% ipython --no-banner

In [1]: import numpy as np

In [2]: import numpy.linalg as la

In [3]: np.set_printoptions(precision=2, suppress=True, linewidth=160, floatmode="fixed")

In [4]: E = np.load("data.npy")

In [5]: print(E)
[[-3.00 -3.00  0.00  0.00  0.00  0.00  0.00]
 [-3.00  0.00 -3.00  0.00  0.00  0.00  0.00]
 [ 0.00 -3.00 -1.00 -3.00  0.00  0.00  0.00]
 [ 0.00  0.00 -3.00 -3.00 -3.00  0.00  0.00]
 [ 0.00  0.00  0.00 -3.00  0.00 -3.00  0.00]
 [ 0.00  0.00  0.00  0.00 -3.00  0.00 -3.00]
 [ 0.00  0.00  0.00  0.00  0.00 -3.00  2.00]]

In [6]: print(E @ E)
[[18.00  9.00  9.00  0.00  0.00  0.00  0.00]
 [ 9.00 18.00  3.00  9.00  0.00  0.00  0.00]
 [ 9.00  3.00 19.00 12.00  9.00  0.00  0.00]
 [ 0.00  9.00 12.00 27.00  9.00  9.00  0.00]
 [ 0.00  0.00  9.00  9.00 18.00  0.00  9.00]
 [ 0.00  0.00  0.00  9.00  0.00 18.00 -6.00]
 [ 0.00  0.00  0.00  0.00  9.00 -6.00 13.00]]

In [7]: print(np.sort(np.abs(la.eigvals(E))))
[0.77 1.90 3.24 3.90 5.09 5.22 6.93]

In [8]: print(la.matrix_power(E, 2))
[[18.00  9.00  9.00  0.00  0.00  0.00  0.00]
 [ 9.00 18.00  3.00  9.00  0.00  0.00  0.00]
 [ 9.00  3.00 19.00 12.00  9.00  0.00  0.00]
 [ 0.00  9.00 12.00 27.00  9.00  9.00  0.00]
 [ 0.00  0.00  9.00  9.00 18.00  0.00  9.00]
 [ 0.00  0.00  0.00  9.00  0.00 18.00 -6.00]
 [ 0.00  0.00  0.00  0.00  9.00 -6.00 13.00]]

In [9]: print(np.allclose(E @ E.T, E.T @ E))
True

In [10]: print(np.round(la.det(E), 2))
3402.0

In [11]: q, V = la.qr(E[:, :3])[0], la.qr(E[:, 3:])[0]

In [12]: s = la.svd(q.T @ V, compute_uv=False)

In [13]: print((s > 0.9).sum())
1

In [14]: print(np.degrees(np.arccos(s.clip(0, 1))))
[19.57 63.19 90.00]

In [15]: arr = 0.2 ** np.abs(np.subtract.outer(np.arange(4), np.arange(4)))

In [16]: print(arr)
[[1.00 0.20 0.04 0.01]
 [0.20 1.00 0.20 0.04]
 [0.04 0.20 1.00 0.20]
 [0.01 0.04 0.20 1.00]]

In [17]: # symmetric

In [18]: P = np.triu(np.array([[0, 5, 3, 1], [2, 7, 1, 8], [0, 7, 2, 0], [2, 5, 0, 7]]), 1) + np.eye(4)

In [19]: other = P @ arr @ la.inv(P)

In [20]: print(np.round(la.det(other), 2))
0.88

In [21]: print(np.poly(other))
[ 1.00 -4.00  5.88 -3.76  0.88]

In [22]: rng = np.random.default_rng(2051)

In [23]: lab = rng.permutation(4)

In [24]: print(lab)
[2 3 1 0]

In [25]: other = arr[lab][:, lab]

In [26]: print(np.round(la.det(other), 2), np.round(la.det(arr[lab]), 2))
0.88 -0.88

In [27]: print(np.trace(other))
4.0

In [28]: other = np.array([[-5, -8, 5, 5, -8],
    ...:     [6, 9, 7, -9, 8],
    ...:     [8, -1, -8, 2, -1],
    ...:     [5, -1, -1, 4, 1],
    ...:     [8, -9, -3, -3, 5]])

In [29]: feats = np.triu(other, 1)

In [30]: print(feats)
[[ 0 -8  5  5 -8]
 [ 0  0  7 -9  8]
 [ 0  0  0  2 -1]
 [ 0  0  0  0  1]
 [ 0  0  0  0  0]]

In [31]: Uu, s, Vt = la.svd(feats)

In [32]: V = Vt[:(s > 1e-8).sum()]

In [33]: vec = feats[0] + 4 * feats[3] + rng.integers(2) * np.eye(5)[2]

In [34]: print(vec)
[ 0.00 -8.00  5.00  5.00 -4.00]

In [35]: print(np.diag(V.T @ V))
[0.00 1.00 1.00 1.00 1.00]

In [36]: print(np.allclose(V.T @ V @ vec, vec))
True

In [37]: print(la.matrix_rank(np.vstack([feats, vec])))
4

In [38]: def softmax(z):
    ...:     e = np.exp(z - z.max(axis=-1, keepdims=True))
    ...:     return e / e.sum(axis=-1, keepdims=True)
    ...: 

In [39]: print(np.round(softmax(feats[1]), 2) + 0)
[0.00 0.00 0.27 0.00 0.73]

In [40]: print(np.round(softmax(feats[1] + -3), 2) + 0)
[0.00 0.00 0.27 0.00 0.73]

In [41]: S = feats @ feats.T / np.sqrt(5)

In [42]: print(np.round(softmax(S), 2) + 0)
[[1.00 0.00 0.00 0.00 0.00]
 [0.00 1.00 0.00 0.00 0.00]
 [1.00 0.00 0.00 0.00 0.00]
 [0.00 0.92 0.02 0.04 0.03]
 [0.20 0.20 0.20 0.20 0.20]]

In [43]: print(np.round(softmax(S)[1] @ feats, 2) + 0)
[ 0.00  0.00  7.00 -9.00  8.00]

In [44]: m1 = np.array([[-4, 0, 0, 0], [0, 9, 0, 0], [0, 0, -6, 0], [0, 0, 0, 4]])

In [45]: q = m1.astype(float).copy()

In [46]: for j in range(4):
    ...:     q[:, j] -= q[:, :j] @ (q[:, :j].T @ q[:, j])
    ...:     q[:, j] /= la.norm(q[:, j])
    ...: 

In [47]: print(q.T @ m1)
[[4.00 0.00 0.00 0.00]
 [0.00 9.00 0.00 0.00]
 [0.00 0.00 6.00 0.00]
 [0.00 0.00 0.00 4.00]]

In [48]: print(q.T @ q)
[[1.00 0.00 0.00 0.00]
 [0.00 1.00 0.00 0.00]
 [0.00 0.00 1.00 0.00]
 [0.00 0.00 0.00 1.00]]

In [49]: print(np.round(la.eigvalsh(m1).min(), 2))
-6.0

In [50]: F = np.loadtxt("mat.csv", delimiter=",")

In [51]: print(F)
[[ 0.00  1.00  1.00  0.00  1.00]
 [ 1.00  3.00  4.00  1.00  4.00]
 [ 1.00  5.00  4.00  3.00  7.00]
 [ 1.00  5.00  4.00  4.00  8.00]
 [ 3.00  5.00  4.00  5.00 10.00]
 [ 6.00  6.00  7.00  5.00 13.00]
 [ 8.00  8.00  8.00  7.00 13.00]
 [10.00  8.00  8.00 10.00 16.00]
 [10.00  9.00  8.00 10.00 16.00]
 [10.00 10.00  9.00 13.00 18.00]
 [10.00 11.00 12.00 13.00 19.00]
 [11.00 14.00 12.00 13.00 20.00]
 [12.00 14.00 15.00 15.00 22.00]
 [13.00 17.00 18.00 16.00 22.00]
 [14.00 17.00 18.00 19.00 25.00]
 [17.00 19.00 20.00 21.00 28.00]
 [18.00 19.00 22.00 23.00 31.00]
 [19.00 21.00 24.00 24.00 31.00]
 [19.00 22.00 26.00 25.00 32.00]
 [19.00 22.00 29.00 26.00 32.00]
 [19.00 25.00 31.00 28.00 35.00]]

In [52]: D = la.norm(F[:, None] - F[None], axis=-1)

In [53]: print(D[:5, :5])
[[ 0.00  4.90  8.43  9.54 11.83]
 [ 4.90  0.00  4.12  5.39  7.75]
 [ 8.43  4.12  0.00  1.41  4.12]
 [ 9.54  5.39  1.41  0.00  3.00]
 [11.83  7.75  4.12  3.00  0.00]]

In [54]: print(np.unravel_index(D.round(6).argmax(), D.shape))
(np.int64(0), np.int64(20))
